% python3 -q
>>> import numpy as np
>>> from numpy import linalg as LA
>>> np.set_printoptions(suppress=True, linewidth=160)
>>> A2 = np.array([[2, 0], [1, 1]])
>>> Z = np.array([[-1, -1], [2, 0]])
>>> K = np.kron(A2, Z)
>>> print(K)
[[-2 -2  0  0]
 [ 4  0  0  0]
 [-1 -1 -1 -1]
 [ 2  0  2  0]]
>>> rng = np.random.default_rng(402067)
>>> lab = rng.permutation(4)
>>> A2 = K[:, lab] * rng.choice([-1, 1], 4)
>>> print(A2)
[[ 0 -2 -2  0]
 [ 0  4  0  0]
 [ 1 -1 -1 -1]
 [-2  2  0  0]]
>>> Uu, _, Vh = LA.svd(K.T @ A2)
>>> print(np.round(LA.lstsq(K, A2)[0], 3) + 0)
[[ 0.  1.  0.  0.]
 [ 0.  0.  1.  0.]
 [-1.  0.  0.  0.]
 [ 0.  0.  0.  1.]]
>>> print(lab)
[2 0 1 3]
>>> A = np.load("block19.npy")
>>> print(A)
[[-1 -1 -1 -1 -1]
 [-1 -2 -2 -2 -2]
 [-1 -2 -3 -3 -3]
 [-1 -2 -3 -4 -4]
 [-1 -2 -3 -4 -5]]
>>> print(A @ A)
[[ 5  9 12 14 15]
 [ 9 17 23 27 29]
 [12 23 32 38 41]
 [14 27 38 46 50]
 [15 29 41 50 55]]
>>> print((A + A.T) / 2)
[[-1. -1. -1. -1. -1.]
 [-1. -2. -2. -2. -2.]
 [-1. -2. -3. -3. -3.]
 [-1. -2. -3. -4. -4.]
 [-1. -2. -3. -4. -5.]]
>>> print(np.round(np.sort(np.abs(LA.eigvals(A))), 3))
[ 0.272  0.353  0.583  1.449 12.344]
>>> proj = np.triu(np.array([[3, 3, 3, 1, -3],
...     [-1, 1, 1, 1, 0],
...     [0, 0, -2, -1, -3],
...     [3, -1, -3, -1, 0],
...     [2, -2, 0, -1, -3]]), 1) + np.eye(5)
>>> A2 = proj @ A @ LA.inv(proj)
>>> print(proj @ A - A @ proj)
[[ -4.  -5.  -5.  -6. -10.]
 [ -2.  -1.  -1.  -6. -16.]
 [  4.  11.  17.  16.   7.]
 [  0.   3.   5.   0. -12.]
 [  0.   3.   5.   0. -12.]]
>>> print(A2)
[[ -5.   6.  -1. -10. -23.]
 [ -3.   3.  -2. -11. -24.]
 [  3.  -3.   3.  16.  34.]
 [ -1.   1.  -1.  -5. -10.]
 [ -1.   1.  -1.  -5. -11.]]
>>> w, evecs = LA.eig(A)
>>> print(np.round(np.sort(LA.eigvals(A @ A)), 3))
[  0.074   0.125   0.34    2.099 152.363]
>>> print(np.round(np.sort(LA.eigvals(LA.inv(A))), 3))
[-3.683 -2.831 -1.715 -0.69  -0.081]
>>> print(round(float(LA.norm(A, 1)), 3), np.round(LA.norm(A, np.inf), 3))
15.0 15.0
>>> print(round(float(LA.norm(A) ** 2 / LA.norm(A, 2) ** 2), 3))
1.017
>>> print(A[4] @ A[0])
15
>>> print(LA.norm(A, axis=1).argmax())
4
>>> print(np.round(LA.norm(A, "nuc"), 3))
15.0
>>> w, evecs = LA.eigh(A)
>>> x0 = np.array([-6, -1, -3, -4, -2])
>>> print(round(float(x0 @ A @ x0 / (x0 @ x0)), 3), np.round(w[0], 3), round(w[-1], 3))
-7.227 -12.344 -0.272
>>> print(np.round(LA.eigvalsh(A[1:, 1:]), 3))
[-12.007  -1.239  -0.465  -0.289]
>>> E = np.load("x.npy")
>>> print(E)
[[  5.567  -9.626   5.164]
 [  2.766  -6.176   2.678]
 [  4.843  -9.93    4.546]
 [  2.754  -6.071   2.821]
 [ -0.337   0.461   0.046]
 [  4.559 -10.291   4.938]
 [  3.524  -8.477   4.041]
 [  0.707  -2.295   0.443]
 [  3.859  -7.643   3.48 ]]
>>> A2 = np.c_[E[:, :1] @ np.array([[2]]), np.array([0, -2, -2, 2, 2, -1, 2, -2, 3])]
>>> print(A2)
[[11.134  0.   ]
 [ 5.532 -2.   ]
 [ 9.686 -2.   ]
 [ 5.508  2.   ]
 [-0.674  2.   ]
 [ 9.118 -1.   ]
 [ 7.048  2.   ]
 [ 1.414 -2.   ]
 [ 7.718  3.   ]]
>>> print(np.round(LA.norm(LA.qr(E)[0].T @ A2, axis=0) ** 2 / ((A2 ** 2).sum(axis=0) + 1e-12), 3))
[1.    0.186]
>>> print(np.round(LA.lstsq(E, A2[:, 0])[0], 3) + 0)
[2. 0. 0.]
>>> print(np.round(LA.norm(A2 - E @ LA.lstsq(E, A2)[0], axis=0), 3) + 0)
[0.    5.261]
>>> print(LA.matrix_rank(A2))
2
>>> print(LA.matrix_rank(np.c_[E, A2]))
4
>>> x0 = np.array([3, 3])
>>> print(A2 @ np.eye(2)[0])
[11.134  5.532  9.686  5.508 -0.674  9.118  7.048  1.414  7.718]
>>> print(np.round(np.einsum("ij,j->i", A2, x0), 3))
[33.402 10.596 23.058 22.524  3.978 24.354 27.144 -1.758 32.154]
>>> print((A2 @ x0).argmax())
0
>>> print(np.round(A2 @ np.ones(2), 3))
[11.134  3.532  7.686  7.508  1.326  8.118  9.048 -0.586 10.718]
>>> print(LA.norm(A2 @ x0) <= LA.norm(A2, 2) * LA.norm(x0) + 1e-9)
True
>>> print(np.sign((A2 @ x0).round(6)))
[ 1.  1.  1.  1.  1.  1.  1. -1.  1.]
